% python3 -q
>>> import numpy as np
>>> import numpy.linalg as la
>>> np.set_printoptions(precision=2, suppress=True, linewidth=200)
>>> K = np.array([[1, -2, 4],
...     [1, -1, 1],
...     [1, 0, 0],
...     [1, 1, 1],
...     [1, 2, 4],
...     [1, 3, 9],
...     [1, 4, 16],
...     [1, 5, 25],
...     [1, 6, 36],
...     [1, 7, 49]])
>>> B = np.c_[K[:, :2] @ np.array([[1, 6], [-8, -2]]), np.array([5, 1, -5, 5, -1, 4, 5, 2, -5, 1])]
>>> print(B)
[[ 17  10   5]
 [  9   8   1]
 [  1   6  -5]
 [ -7   4   5]
 [-15   2  -1]
 [-23   0   4]
 [-31  -2   5]
 [-39  -4   2]
 [-47  -6  -5]
 [-55  -8   1]]
>>> print(la.matrix_rank(B))
3
>>> print(la.matrix_rank(np.c_[K, B]))
4
>>> Ac = (B - B.mean(axis=0)) / B.std(axis=0)
>>> print(np.argwhere(np.abs(Ac) > 2))
[]
>>> print(Ac.std(axis=0))
[1. 1. 1.]
>>> beta = la.lstsq(np.delete(Ac, 2, axis=1), Ac[:, 2])[0]
>>> print(round(float(1 - np.var(Ac[:, 2] - np.delete(Ac, 2, axis=1) @ beta)), 2))
0.03
>>> print(beta)
[0.09 0.09]
>>> print(np.argsort(-la.norm(K, axis=0).round(6), kind="stable")[:3])
[2 1 0]
>>> print(np.abs(la.svd(K)[2][-1]))
[1.   0.09 0.02]
>>> print(round(float(la.norm(K, 2) / la.norm(K)), 2))
1.0
>>> print(la.cond(K) > 100)
False
>>> r0, g = K[1], K[8]
>>> print(r0 @ g)
31
>>> print(r0 @ r0)
3
>>> pr = (r0 @ g) / (r0 @ r0) * r0
>>> print(round(float(la.norm(r0 + g) ** 2 + la.norm(r0 - g) ** 2), 2))
2672.0
>>> print(np.outer(r0, g))
[[  1   6  36]
 [ -1  -6 -36]
 [  1   6  36]]
>>> print(la.matrix_rank(np.outer(r0, g)))
1
>>> print(g - pr)
[-9.33 16.33 25.67]
>>> print(round(float((g - pr) @ r0), 2))
-0.0
